>>> import numpy as np
>>> import numpy.linalg as la
>>> np.set_printoptions(precision=1, suppress=True, linewidth=140, floatmode="fixed")
>>> M = np.load("x.npy")
>>> M
array([[  9,   7,   3,  -3,   3],
       [ 12,   5,   0, -10,  -1],
       [  9,   5,  -7, -19,   5],
       [ 15,  -4, -10, -24,  11],
       [ 10,   2,  -5, -29,   2],
       [ 11,   6,  -7, -22,   8],
       [ 14,  -2,  -9, -14,   1],
       [  7,   2,   0, -16,  -4],
       [  9,   7,   5, -12,   2],
       [  0,  15,  -1,  -7,   8],
       [ -7,  12,  -1, -11,   1],
       [ -3,   8,   8,  -6,  -1],
       [ -6,   1,   8,  -6,  -3],
       [ -5,  10,   9,  -9,  -4]])
>>> D = la.norm(M[:, None] - M[None], axis=-1)
>>> print(np.flatnonzero(D[8] < D.mean() / 2))
[1 8]
>>> D[:5, :5]
array([[ 0.0,  9.3, 19.1, 28.8, 27.7],
       [ 9.3,  0.0, 13.2, 23.0, 20.2],
       [19.1, 13.2,  0.0, 13.7, 11.1],
       [28.8, 23.0, 13.7,  0.0, 13.9],
       [27.7, 20.2, 11.1, 13.9,  0.0]])
>>> np.unravel_index(D.round(6).argmax(), D.shape)
(np.int64(3), np.int64(13))
>>> C2 = np.cov(M, rowvar=False)
>>> print(np.argwhere(np.triu(np.abs(np.corrcoef(M.T)) > 0.8, 1)))
[]
>>> print(la.eigvalsh(C2)[::-1])
[143.6  27.5  24.6   9.3   5.8]
>>> print(np.argsort(-M.std(axis=0).round(6), kind="stable"))
[0 3 2 1 4]
>>> print(np.median(M, axis=0))
[  9.0   5.5  -0.5 -11.5   1.5]
>>> P = M @ la.solve(M.T @ M, M.T)
>>> print(np.round(P @ M[:, 2], 1) + 0)
[  3.0   0.0  -7.0 -10.0  -5.0  -7.0  -9.0   0.0   5.0  -1.0  -1.0   8.0   8.0   9.0]
>>> la.matrix_rank(np.eye(14) - P)
np.int64(9)
>>> np.round(np.trace(P), 1)
np.float64(5.0)
>>> np.allclose(P @ P, P)
True
>>> vec = np.array([-6, -9, -1, -3, -1])
>>> y = M @ vec
>>> np.round(la.pinv(M) @ M, 1) + 0
array([[1.0, 0.0, 0.0, 0.0, 0.0],
       [0.0, 1.0, 0.0, 0.0, 0.0],
       [0.0, 0.0, 1.0, 0.0, 0.0],
       [0.0, 0.0, 0.0, 1.0, 0.0],
       [0.0, 0.0, 0.0, 0.0, 1.0]])
>>> rng = np.random.default_rng(12)
>>> y = y + 0.1 * rng.normal(size=14)
>>> y
array([-114.0,  -85.9,  -39.9,   17.1,   12.2,  -55.1,  -16.1,   -8.1,  -88.0, -120.9,  -33.0,  -43.0,   39.8,  -38.0])
>>> coef, *_ = la.lstsq(M, y)
>>> coef
array([-6.0, -9.0, -1.0, -3.0, -1.0])
>>> print(np.round(M.T @ (y - M @ coef), 1) + 0)
[0.0 0.0 0.0 0.0 0.0]
>>> W0 = np.load("data.npy")
>>> W0
array([[ 0,  2,  0,  0,  0],
       [ 0,  0,  0,  0,  2],
       [-1,  0,  0,  0,  0]])
>>> W = np.array([[2, 0, 2, 1, 0, 1],
...     [0, 0, 2, 1, 2, 2],
...     [0, 1, 2, 1, 0, 1],
...     [2, 2, 0, 2, 2, 2],
...     [1, 1, 0, 2, 0, 0]])
>>> coef = np.array([1, -3, -3, 2, 3, -3])
>>> H = np.maximum(W0 @ W + coef, 0)
>>> print(la.matrix_rank(H))
3
>>> basis = np.array([[-7, 3], [6, -9], [-8, -5], [-1, 9], [3, 9], [8, -7]])
>>> (H @ basis).round(6).argmax(axis=1)
array([1, 1, 1])
>>> Y = W0 + rng.integers(-2, 3, (3, 2)) @ rng.integers(-2, 3, (2, 5))
>>> Y
array([[-1,  0,  1,  1,  0],
       [-1, -2,  1,  1,  2],
       [ 1,  4, -2, -2,  0]])
>>> Y - W0
array([[-1, -2,  1,  1,  0],
       [-1, -2,  1,  1,  0],
       [ 2,  4, -2, -2,  0]])
>>> np.round(la.svd(Y - W0, compute_uv=False), 1) + 0
array([6.5, 0.0, 0.0])
>>> m1 = np.load("block2.npy")
>>> print(m1)
[[-9 -6]
 [ 6  4]
 [ 3  2]]
>>> # rows and columns are dependent
>>> la.norm(m1, axis=0)
array([11.2,  7.5])
>>> round(la.norm(m1[2], 1), 1), round(la.norm(m1[2], np.inf), 1)
(np.float64(5.0), np.float64(3.0))
>>> round(float(la.norm(m1, 1)), 1), round(la.norm(m1, np.inf), 1)
(18.0, np.float64(15.0))
>>> np.round(la.norm(m1, "nuc"), 1)
np.float64(13.5)
>>> round(float(la.norm(m1[2] - m1[1])), 1)
3.6
>>> round(la.norm(m1, 2), 1)
np.float64(13.5)
>>> round(float(la.norm(m1) ** 2 / la.norm(m1, 2) ** 2), 1)
1.0
>>> la.lstsq(m1[:-1].T, m1[-1])[2]
np.int32(1)
>>> round(np.trace(la.pinv(m1) @ m1), 1)
np.float64(1.0)
>>> try:
...     la.inv(m1)
... except la.LinAlgError as e:
...     print(repr(e))
... 
LinAlgError('Last 2 dimensions of the array must be square')
>>> np.unique(m1.round(6), axis=0).shape
(3, 2)
>>> rk = la.matrix_rank(m1)
>>> rk
np.int64(1)
>>> N = la.svd(m1)[2][rk:].T
>>> [int(la.matrix_rank(np.delete(m1, i, axis=0))) for i in range(3)]
[1, 1, 1]
>>> la.matrix_rank(m1.T @ m1), la.matrix_rank(m1 @ m1.T)
(np.int64(1), np.int64(1))
>>> np.round(m1 @ N, 1) + 0
array([[0.0],
       [0.0],
       [0.0]])
>>> np.allclose(m1 @ N, 0)
True
>>> N @ N.T
array([[ 0.3, -0.5],
       [-0.5,  0.7]])
>>> round(la.norm(m1, 2) / la.norm(m1), 1)
np.float64(1.0)
>>> np.argsort(-la.norm(m1, axis=0).round(6), kind="stable")[:3]
array([0, 1])
>>> la.matrix_rank(m1, rtol=0.1)
np.int64(1)
>>> [round(float(x), 1) for x in la.svd(m1, compute_uv=False)[:3]]
[13.5, 0.0]
>>> la.cond(m1) > 100
np.True_
